>>> import numpy as np
>>> np.set_printoptions(suppress=True, linewidth=160)
>>> W0 = np.load("test15.npy")
>>> W0
array([[-1.959,  0.245,  3.613,  1.36 ,  1.398,  1.346, -0.422, -2.238, -2.788,  1.216, -3.218,  0.026],
       [-2.983,  0.272,  5.379,  2.107,  2.073,  1.904, -0.579, -3.279, -4.114,  1.892, -4.798, -0.047],
       [-1.02 ,  0.073,  1.824,  0.702,  0.667,  0.603, -0.217, -1.115, -1.412,  0.525, -1.626,  0.003],
       [-1.986,  0.2  ,  3.614,  1.34 ,  1.412,  1.246, -0.377, -2.25 , -2.774,  1.143, -3.162, -0.034],
       [-2.99 ,  0.221,  5.421,  2.104,  2.151,  1.788, -0.547, -3.263, -4.273,  1.663, -4.757,  0.043],
       [ 0.022, -0.015,  0.01 ,  0.066, -0.016, -0.075,  0.033,  0.011,  0.017,  0.011, -0.052, -0.116],
       [ 1.002, -0.215, -1.922, -0.69 , -0.767, -0.629,  0.246,  1.129,  1.454, -0.693,  1.554,  0.025],
       [ 0.986, -0.107, -1.846, -0.671, -0.647, -0.653,  0.159,  1.138,  1.393, -0.641,  1.637, -0.014],
       [ 2.968, -0.349, -5.435, -2.018, -2.179, -1.866,  0.552,  3.325,  4.105, -1.771,  4.863,  0.049],
       [-1.   ,  0.15 ,  1.817,  0.739,  0.665,  0.571, -0.151, -1.005, -1.388,  0.653, -1.668, -0.069],
       [ 0.986, -0.114, -1.81 , -0.687, -0.61 , -0.685,  0.143,  1.013,  1.398, -0.67 ,  1.684,  0.002],
       [-2.95 ,  0.39 ,  5.416,  2.102,  2.147,  1.826, -0.603, -3.256, -4.117,  1.884, -4.77 , -0.063],
       [ 3.03 , -0.243, -5.408, -2.014, -2.123, -1.781,  0.623,  3.377,  4.325, -1.781,  4.842,  0.032],
       [ 0.004, -0.086, -0.059, -0.007, -0.04 ,  0.041, -0.026, -0.051,  0.073, -0.041, -0.05 ,  0.043],
       [-0.954,  0.129,  1.886,  0.659,  0.748,  0.65 , -0.246, -1.104, -1.432,  0.637, -1.64 , -0.038],
       [ 2.025, -0.175, -3.587, -1.379, -1.336, -1.137,  0.486,  2.116,  2.781, -1.203,  3.124, -0.078],
       [ 3.033, -0.359, -5.448, -2.109, -2.209, -1.82 ,  0.624,  3.285,  4.248, -1.858,  4.792, -0.019],
       [ 1.039, -0.158, -1.839, -0.718, -0.77 , -0.671,  0.185,  1.045,  1.456, -0.593,  1.593, -0.025],
       [ 1.98 , -0.132, -3.618, -1.343, -1.368, -1.201,  0.479,  2.2  ,  2.807, -1.274,  3.12 , -0.055],
       [ 2.004, -0.142, -3.625, -1.303, -1.398, -1.119,  0.409,  2.137,  2.841, -1.201,  3.184,  0.072],
       [ 3.021, -0.274, -5.35 , -2.074, -2.059, -1.82 ,  0.534,  3.316,  4.05 , -1.643,  4.734, -0.001],
       [ 3.093, -0.272, -5.44 , -2.036, -2.13 , -1.808,  0.515,  3.214,  4.242, -1.793,  4.735, -0.04 ],
       [-0.026,  0.047, -0.04 ,  0.003, -0.028,  0.097, -0.02 , -0.021, -0.078, -0.025,  0.081,  0.079],
       [-3.   ,  0.327,  5.478,  2.108,  2.071,  1.754, -0.52 , -3.304, -4.199,  1.871, -4.87 ,  0.019],
       [-3.019,  0.401,  5.399,  2.061,  2.065,  1.82 , -0.602, -3.293, -4.116,  1.806, -4.837, -0.054],
       [ 2.979, -0.31 , -5.357, -2.046, -2.103, -1.778,  0.629,  3.287,  4.165, -1.838,  4.797, -0.007],
       [-1.936,  0.224,  3.663,  1.38 ,  1.423,  1.209, -0.424, -2.24 , -2.811,  1.209, -3.168, -0.04 ],
       [ 2.01 , -0.224, -3.53 , -1.454, -1.367, -1.134,  0.428,  2.182,  2.767, -1.244,  3.301,  0.082],
       [ 0.916, -0.115, -1.802, -0.756, -0.699, -0.579,  0.173,  1.205,  1.386, -0.629,  1.61 ,  0.058]])
>>> r0 = np.array([1, 1])
>>> np.round(np.cross(W0[10, :3], W0[13, :3]), 3)
array([-0.149,  0.051, -0.084])
>>> np.round(np.convolve(W0[10], r0), 3)
array([ 0.986,  0.872, -1.924, -2.497, -1.297, -1.295, -0.542,  1.156,  2.411,  0.728,  1.014,  1.686,  0.002])
>>> mat = np.loadtxt("layer17.csv", delimiter=",")
>>> mat
array([[-2.,  2., -3.,  1.,  3.,  1.,  2.,  2., -2., -1.,  2.,  0., -1., -3.,  1., -1.],
       [ 2., -2.,  3., -1., -3., -1., -2., -2.,  2.,  1., -2.,  0.,  1.,  3., -1.,  1.],
       [-2.,  2., -3.,  1.,  3.,  1.,  2.,  2., -2., -1.,  2.,  0., -1., -3.,  1., -1.],
       [ 2., -2.,  3., -1., -3., -1., -2., -2.,  2.,  1., -2.,  0.,  1.,  3., -1.,  1.],
       [ 2., -2.,  3., -1., -3., -1., -2., -2.,  2.,  1., -2.,  0.,  1.,  3., -1.,  1.],
       [-2.,  2., -3.,  1.,  3.,  1.,  2.,  2., -2., -1.,  2.,  0., -1., -3.,  1., -1.],
       [-2.,  2., -3.,  1.,  3.,  1.,  2.,  2., -2., -1.,  2.,  0., -1., -3.,  1., -1.]])
>>> rk = np.linalg.matrix_rank(mat)
>>> rk
np.int64(1)
>>> null = np.linalg.svd(mat)[2][rk:].T
>>> np.allclose(mat @ null, 0)
True
>>> M = np.array([[-0.4, -0.1, -0.2, 0.2, 1.3, 0.3, 0.6],
...     [-1.0, -1.8, 1.4, -1.6, 0.7, 1.0, -0.1],
...     [1.4, -0.3, 0.5, 0.5, -2.8, 1.5, 0.2],
...     [3.2, 0.6, -0.1, -0.2, -0.1, 2.5, -1.4],
...     [0.3, -0.1, -1.9, 1.4, 1.4, -1.1, -1.1],
...     [-0.3, -0.3, 0.5, 0.0, -1.2, -1.5, 0.5],
...     [-2.9, 1.1, 1.1, 0.3, 0.6, -0.9, 1.2]])
>>> M[:, 0] *= 20
>>> M
array([[ -8. ,  -0.1,  -0.2,   0.2,   1.3,   0.3,   0.6],
       [-20. ,  -1.8,   1.4,  -1.6,   0.7,   1. ,  -0.1],
       [ 28. ,  -0.3,   0.5,   0.5,  -2.8,   1.5,   0.2],
       [ 64. ,   0.6,  -0.1,  -0.2,  -0.1,   2.5,  -1.4],
       [  6. ,  -0.1,  -1.9,   1.4,   1.4,  -1.1,  -1.1],
       [ -6. ,  -0.3,   0.5,   0. ,  -1.2,  -1.5,   0.5],
       [-58. ,   1.1,   1.1,   0.3,   0.6,  -0.9,   1.2]])
>>> other = M / np.linalg.norm(M, axis=1, keepdims=True)
>>> gram = other @ other.T
>>> np.round(np.linalg.norm(other, axis=1), 3)
array([1., 1., 1., 1., 1., 1., 1.])
>>> (np.abs(gram) > 0.9).astype(int)
array([[1, 1, 1, 1, 0, 0, 1],
       [1, 1, 1, 1, 1, 1, 1],
       [1, 1, 1, 1, 0, 1, 1],
       [1, 1, 1, 1, 0, 1, 1],
       [0, 1, 0, 0, 1, 0, 0],
       [0, 1, 1, 1, 0, 1, 1],
       [1, 1, 1, 1, 0, 1, 1]])
>>> r0 = np.array([-2, -3])
>>> np.round(np.correlate(M[6], M[4], "full"), 3)
array([  63.8 ,   62.59,  -83.62,  -81.2 ,  112.29,    6.  , -349.27,    4.18,    5.85,    5.13,    1.41,   -5.52,    7.2 ])
>>> np.round(np.convolve(M[6], r0), 3) + 0
array([116. , 171.8,  -5.5,  -3.9,  -2.1,   0. ,   0.3,  -3.6])
>>> np.argsort(-np.linalg.norm(M, axis=0).round(6), kind="stable")[:3]
array([0, 5, 4])
>>> np.linalg.matrix_rank(M, rtol=0.1)
np.int64(1)
>>> np.round((M + M.T) / 2, 3)
array([[ -8.  , -10.05,  13.9 ,  32.1 ,   3.65,  -2.85, -28.7 ],
       [-10.05,  -1.8 ,   0.55,  -0.5 ,   0.3 ,   0.35,   0.5 ],
       [ 13.9 ,   0.55,   0.5 ,   0.2 ,  -2.35,   1.  ,   0.65],
       [ 32.1 ,  -0.5 ,   0.2 ,  -0.2 ,   0.65,   1.25,  -0.55],
       [  3.65,   0.3 ,  -2.35,   0.65,   1.4 ,  -1.15,  -0.25],
       [ -2.85,   0.35,   1.  ,   1.25,  -1.15,  -1.5 ,  -0.2 ],
       [-28.7 ,   0.5 ,   0.65,  -0.55,  -0.25,  -0.2 ,   1.2 ]])
>>> round(np.linalg.det(M), 3)
np.float64(-1701.803)
>>> np.round(np.abs(np.linalg.eigvals(M)).max(), 3)
np.float64(6.615)
>>> np.allclose(M, M.T)
False
>>> np.round((M - M.T) / 2, 3)
array([[  0.  ,   9.95, -14.1 , -31.9 ,  -2.35,   3.15,  29.3 ],
       [ -9.95,   0.  ,   0.85,  -1.1 ,   0.4 ,   0.65,  -0.6 ],
       [ 14.1 ,  -0.85,   0.  ,   0.3 ,  -0.45,   0.5 ,  -0.45],
       [ 31.9 ,   1.1 ,  -0.3 ,   0.  ,  -0.75,   1.25,  -0.85],
       [  2.35,  -0.4 ,   0.45,   0.75,   0.  ,   0.05,  -0.85],
       [ -3.15,  -0.65,  -0.5 ,  -1.25,  -0.05,   0.  ,   0.7 ],
       [-29.3 ,   0.6 ,   0.45,   0.85,   0.85,  -0.7 ,   0.  ]])
>>> A = np.loadtxt("data.csv", delimiter=",")
>>> A
array([[-2.,  2.,  0.,  2., -2.,  1.,  0.,  0.,  0.,  0.,  0.,  0.,  0.],
       [ 0., -2., -3., -2., -2., -1.,  0.,  0.,  0.,  0.,  0.,  0.,  0.],
       [-3., -1.,  1., -3.,  0., -1.,  0.,  0.,  0.,  0.,  0.,  0.,  0.],
       [ 3.,  2., -2.,  2.,  1.,  2.,  0.,  0.,  0.,  0.,  0.,  0.,  0.],
       [-1.,  3., -2., -2.,  3., -2.,  0.,  0.,  0.,  0.,  0.,  0.,  0.],
       [-1., -3.,  0.,  2., -3., -2.,  0.,  0.,  0.,  0.,  0.,  0.,  0.],
       [ 0.,  0.,  0.,  0.,  0.,  0.,  0.,  0.,  2.,  3.,  2.,  1.,  0.],
       [ 0.,  0.,  0.,  0.,  0.,  0.,  1.,  1.,  0.,  0.,  0.,  0.,  2.],
       [ 0.,  0.,  0.,  0.,  0.,  0.,  3.,  0.,  1.,  1.,  0.,  2.,  0.],
       [ 0.,  0.,  0.,  0.,  0.,  0.,  2.,  0.,  0.,  2.,  0.,  3.,  3.],
       [ 0.,  0.,  0.,  0.,  0.,  0.,  2.,  0.,  3.,  1.,  1.,  2.,  2.],
       [ 0.,  0.,  0.,  0.,  0.,  0.,  1.,  3.,  3.,  3.,  2.,  2.,  0.],
       [ 0.,  0.,  0.,  0.,  0.,  0.,  1.,  1.,  2.,  1.,  3.,  0.,  3.]])
>>> np.round(np.linalg.norm(A, axis=1), 3)
array([4.123, 4.69 , 4.583, 5.099, 5.568, 5.196, 4.243, 2.449, 3.873, 5.099, 4.796, 6.   , 5.   ])
>>> print(round(np.linalg.norm(A[1] - A[5]), 3))
5.385
>>> m1 = np.loadtxt("arr.csv", delimiter=",")
>>> m1
array([[ 1., -1.,  0.,  0.,  0.,  0.,  0.,  0.,  0.,  0.,  0.,  0.,  0.],
       [-1.,  0., -1.,  0.,  0.,  0.,  0.,  0.,  0.,  0.,  0.,  0.,  0.],
       [ 0., -1.,  1., -1.,  0.,  0.,  0.,  0.,  0.,  0.,  0.,  0.,  0.],
       [ 0.,  0., -1.,  3., -1.,  0.,  0.,  0.,  0.,  0.,  0.,  0.,  0.],
       [ 0.,  0.,  0., -1.,  2., -1.,  0.,  0.,  0.,  0.,  0.,  0.,  0.],
       [ 0.,  0.,  0.,  0., -1.,  0., -1.,  0.,  0.,  0.,  0.,  0.,  0.],
       [ 0.,  0.,  0.,  0.,  0., -1.,  0., -1.,  0.,  0.,  0.,  0.,  0.],
       [ 0.,  0.,  0.,  0.,  0.,  0., -1.,  2., -1.,  0.,  0.,  0.,  0.],
       [ 0.,  0.,  0.,  0.,  0.,  0.,  0., -1.,  2., -1.,  0.,  0.,  0.],
       [ 0.,  0.,  0.,  0.,  0.,  0.,  0.,  0., -1.,  0., -1.,  0.,  0.],
       [ 0.,  0.,  0.,  0.,  0.,  0.,  0.,  0.,  0., -1.,  3., -1.,  0.],
       [ 0.,  0.,  0.,  0.,  0.,  0.,  0.,  0.,  0.,  0., -1.,  2., -1.],
       [ 0.,  0.,  0.,  0.,  0.,  0.,  0.,  0.,  0.,  0.,  0., -1.,  0.]])
>>> other = np.linalg.inv(m1)
>>> round(np.linalg.det(m1) * np.linalg.det(other), 3)
np.float64(1.0)
>>> round(float(np.linalg.cond(m1)), 3)
15.57
>>> r0 = np.array([1, 3, 5, 0, 0, 2, 3, 5, 5, 2, 4, 0, 5])
>>> other = m1 + np.outer(r0, np.eye(13)[4])
>>> np.round(np.linalg.det(other) / np.linalg.det(m1), 3), round(float(1 + np.linalg.solve(m1, r0)[4]), 3)
(np.float64(-3.277), -3.277)
>>> np.linalg.matrix_rank(other - m1)
np.int64(1)
>>> rng = np.random.default_rng(2)
>>> labels = rng.permutation(13)
>>> labels
array([ 2, 10,  7,  0,  6,  9, 12, 11,  5,  3,  4,  8,  1])
>>> other = m1[labels][:, labels]
>>> np.diag(other)
array([1., 3., 2., 1., 0., 0., 0., 2., 0., 3., 2., 2., 0.])
>>> print(round(np.linalg.det(other), 3), np.round(np.linalg.det(m1[labels]), 3))
47.0 -47.0
>>> np.argsort(-np.linalg.norm(mat, axis=0).round(6), kind="stable")[:3]
array([ 2,  4, 13])
>>> np.linalg.matrix_rank(mat, rtol=0.1)
np.int64(1)
>>> round(float(np.linalg.norm(mat, 2) / np.linalg.norm(mat)), 3)
1.0
>>> labels = rng.permutation(13)
>>> other = m1[:, labels] * rng.choice([-1, 1], 13)
>>> other
array([[-0.,  0.,  0.,  1.,  0.,  0., -0.,  1., -0., -0., -0., -0.,  0.],
       [-0.,  0.,  0., -1.,  0.,  0., -0., -0., -0., -0.,  1., -0.,  0.],
       [-0., -1.,  0.,  0.,  0.,  0., -0.,  1., -0., -0., -1., -0.,  0.],
       [-0.,  3.,  0.,  0., -1.,  0., -0., -0., -0., -0.,  1., -0.,  0.],
       [-0., -1., -1.,  0.,  2.,  0., -0., -0., -0., -0., -0., -0.,  0.],
       [-0.,  0.,  0.,  0., -1.,  0.,  1., -0., -0., -0., -0., -0.,  0.],
       [-0.,  0., -1.,  0.,  0., -1., -0., -0., -0., -0., -0., -0.,  0.],
       [ 1.,  0.,  0.,  0.,  0.,  2.,  1., -0., -0., -0., -0., -0.,  0.],
       [-2.,  0.,  0.,  0.,  0., -1., -0., -0., -0.,  1., -0., -0.,  0.],
       [ 1.,  0.,  0.,  0.,  0.,  0., -0., -0., -0., -0., -0., -0., -1.],
       [-0.,  0.,  0.,  0.,  0.,  0., -0., -0., -0.,  1., -0.,  1.,  3.],
       [-0.,  0.,  0.,  0.,  0.,  0., -0., -0.,  1., -0., -0., -2., -1.],
       [-0.,  0.,  0.,  0.,  0.,  0., -0., -0., -0., -0., -0.,  1.,  0.]])
>>> left, _, VT = np.linalg.svd(m1.T @ other)
>>> labels
array([ 8,  3,  5,  0,  4,  7,  6,  1, 12,  9,  2, 11, 10])
>>> F = (rng.random((15, 15)) < 0.3) + np.eye(15)
>>> F /= F.sum(axis=1, keepdims=True)
>>> print(F.round(3))
[[0.25  0.    0.    0.    0.    0.    0.25  0.25  0.25  0.    0.    0.    0.    0.    0.   ]
 [0.    0.25  0.    0.    0.    0.    0.    0.    0.    0.    0.25  0.25  0.25  0.    0.   ]
 [0.    0.    0.143 0.    0.    0.    0.    0.143 0.143 0.143 0.    0.143 0.143 0.    0.143]
 [0.    0.    0.    0.25  0.    0.    0.    0.    0.    0.    0.25  0.    0.    0.25  0.25 ]
 [0.    0.    0.143 0.143 0.286 0.    0.143 0.143 0.    0.    0.    0.143 0.    0.    0.   ]
 [0.111 0.111 0.111 0.    0.    0.111 0.111 0.    0.    0.111 0.111 0.    0.    0.111 0.111]
 [0.    0.    0.    0.    0.    0.25  0.25  0.    0.25  0.25  0.    0.    0.    0.    0.   ]
 [0.    0.    0.    0.    0.    0.    0.167 0.167 0.    0.    0.167 0.    0.167 0.167 0.167]
 [0.    0.    0.167 0.167 0.    0.    0.167 0.    0.167 0.167 0.    0.    0.    0.167 0.   ]
 [0.    0.    0.    0.    0.2   0.2   0.    0.    0.    0.2   0.    0.    0.2   0.2   0.   ]
 [0.167 0.    0.    0.167 0.    0.    0.    0.    0.    0.    0.333 0.167 0.167 0.    0.   ]
 [0.125 0.    0.    0.    0.125 0.    0.125 0.125 0.    0.125 0.    0.25  0.    0.    0.125]
 [0.    0.    0.167 0.    0.167 0.    0.    0.167 0.    0.    0.    0.    0.333 0.167 0.   ]
 [0.    0.143 0.143 0.    0.    0.    0.    0.    0.143 0.    0.    0.143 0.143 0.286 0.   ]
 [0.167 0.167 0.167 0.    0.    0.167 0.    0.    0.    0.    0.    0.    0.167 0.    0.167]]
>>> labels = rng.permutation(15)
>>> other = F[:, labels] * rng.choice([-1, 1], 15)
>>> other.round(3)
array([[ 0.   , -0.   , -0.   , -0.25 , -0.   ,  0.25 ,  0.   , -0.   ,  0.   , -0.   , -0.25 , -0.   , -0.   , -0.25 ,  0.   ],
       [ 0.   , -0.   , -0.   , -0.   , -0.   ,  0.   ,  0.25 , -0.   ,  0.   , -0.25 , -0.   , -0.   , -0.25 , -0.   ,  0.25 ],
       [ 0.   , -0.143, -0.143, -0.   , -0.143,  0.143,  0.   , -0.   ,  0.   , -0.143, -0.   , -0.   , -0.143, -0.143,  0.   ],
       [ 0.   , -0.   , -0.   , -0.   , -0.25 ,  0.   ,  0.   , -0.   ,  0.25 , -0.   , -0.   , -0.25 , -0.   , -0.   ,  0.25 ],
       [ 0.286, -0.143, -0.   , -0.143, -0.   ,  0.   ,  0.   , -0.   ,  0.143, -0.143, -0.   , -0.   , -0.   , -0.143,  0.   ],
       [ 0.   , -0.111, -0.111, -0.111, -0.111,  0.   ,  0.111, -0.111,  0.   , -0.   , -0.111, -0.111, -0.   , -0.   ,  0.111],
       [ 0.   , -0.   , -0.25 , -0.25 , -0.   ,  0.25 ,  0.   , -0.25 ,  0.   , -0.   , -0.   , -0.   , -0.   , -0.   ,  0.   ],
       [ 0.   , -0.   , -0.   , -0.167, -0.167,  0.   ,  0.   , -0.   ,  0.   , -0.   , -0.   , -0.167, -0.167, -0.167,  0.167],
       [ 0.   , -0.167, -0.167, -0.167, -0.   ,  0.167,  0.   , -0.   ,  0.167, -0.   , -0.   , -0.167, -0.   , -0.   ,  0.   ],
       [ 0.2  , -0.   , -0.2  , -0.   , -0.   ,  0.   ,  0.   , -0.2  ,  0.   , -0.   , -0.   , -0.2  , -0.2  , -0.   ,  0.   ],
       [ 0.   , -0.   , -0.   , -0.   , -0.   ,  0.   ,  0.   , -0.   ,  0.167, -0.167, -0.167, -0.   , -0.167, -0.   ,  0.333],
       [ 0.125, -0.   , -0.125, -0.125, -0.125,  0.   ,  0.   , -0.   ,  0.   , -0.25 , -0.125, -0.   , -0.   , -0.125,  0.   ],
       [ 0.167, -0.167, -0.   , -0.   , -0.   ,  0.   ,  0.   , -0.   ,  0.   , -0.   , -0.   , -0.167, -0.333, -0.167,  0.   ],
       [ 0.   , -0.143, -0.   , -0.   , -0.   ,  0.143,  0.143, -0.   ,  0.   , -0.143, -0.   , -0.286, -0.143, -0.   ,  0.   ],
       [ 0.   , -0.167, -0.   , -0.   , -0.167,  0.   ,  0.167, -0.167,  0.   , -0.   , -0.167, -0.   , -0.167, -0.   ,  0.   ]])
>>> left, _, VT = np.linalg.svd(F.T @ other)
>>> print(labels)
[ 4  2  9  6 14  8  1  5  3 11  0 13 12  7 10]
